$ python3 -q
>>> import numpy as np
>>> np.set_printoptions(precision=1, suppress=True, linewidth=160)
>>> arr = np.load("arr.npy")
>>> print(arr.round(1) + 0)
[[ 1.  -0.1 -0.1 -0.1  0.   0.  -0.1]
 [-0.1  0.4 -0.5 -0.6 -0.2 -0.2 -0.5]
 [-0.1 -0.5  0.6 -0.5 -0.2 -0.2 -0.4]
 [-0.1 -0.6 -0.5  0.4 -0.2 -0.2 -0.5]
 [ 0.  -0.2 -0.2 -0.2  0.9 -0.1 -0.2]
 [ 0.  -0.2 -0.2 -0.2 -0.1  0.9 -0.2]
 [-0.1 -0.5 -0.4 -0.5 -0.2 -0.2  0.6]]
>>> # symmetric, so the eigenvalues are real
>>> f, r1 = arr[5], arr[1]
>>> print(f @ r1)
0.0
>>> print(f @ f)
1.0
>>> pr = (f @ r1) / (f @ f) * f
>>> print(r1 - pr)
[-0.1  0.4 -0.5 -0.6 -0.2 -0.2 -0.5]
>>> print(round(float(np.linalg.norm(f + r1) ** 2 + np.linalg.norm(f - r1) ** 2), 1))
4.0
>>> print(pr)
[-0. -0. -0. -0. -0.  0. -0.]
>>> print(np.linalg.matrix_rank(np.outer(f, r1)))
1
>>> print(np.all(np.linalg.eigvalsh(arr) > 0))
False
>>> print([round(float(np.linalg.det(arr[:i, :i])), 2) + 0 for i in range(1, 8)])
[0.99, 0.41, 0.06, -0.52, -0.58, -0.65, -1.0]
>>> try:
...     np.linalg.cholesky(arr)
... except np.linalg.LinAlgError as e:
...     print(repr(e))
... 
LinAlgError('Matrix is not positive definite')
>>> other = np.linalg.invert(arr)
Traceback (most recent call last):
  File "<python-input-16>", line 1, in <module>
    other = np.linalg.invert(arr)
            ^^^^^^^^^^^^^^^^
AttributeError: module 'numpy.linalg' has no attribute 'invert'
>>> other = np.linalg.inv(arr)
>>> print(round(float(np.linalg.slogdet(arr)[0]), 1))
-1.0
>>> print(other.round(1) + 0)
[[ 1.  -0.1 -0.1 -0.1  0.   0.  -0.1]
 [-0.1  0.4 -0.5 -0.6 -0.2 -0.2 -0.5]
 [-0.1 -0.5  0.6 -0.5 -0.2 -0.2 -0.4]
 [-0.1 -0.6 -0.5  0.4 -0.2 -0.2 -0.5]
 [ 0.  -0.2 -0.2 -0.2  0.9 -0.1 -0.2]
 [ 0.  -0.2 -0.2 -0.2 -0.1  0.9 -0.2]
 [-0.1 -0.5 -0.4 -0.5 -0.2 -0.2  0.6]]
>>> print(np.round(np.linalg.det(arr) * np.linalg.det(other), 1))
1.0
>>> print(np.allclose(other, arr.T))
True
>>> print((np.abs(other) > 1e-9).astype(int))
[[1 1 1 1 1 1 1]
 [1 1 1 1 1 1 1]
 [1 1 1 1 1 1 1]
 [1 1 1 1 1 1 1]
 [1 1 1 1 1 1 1]
 [1 1 1 1 1 1 1]
 [1 1 1 1 1 1 1]]
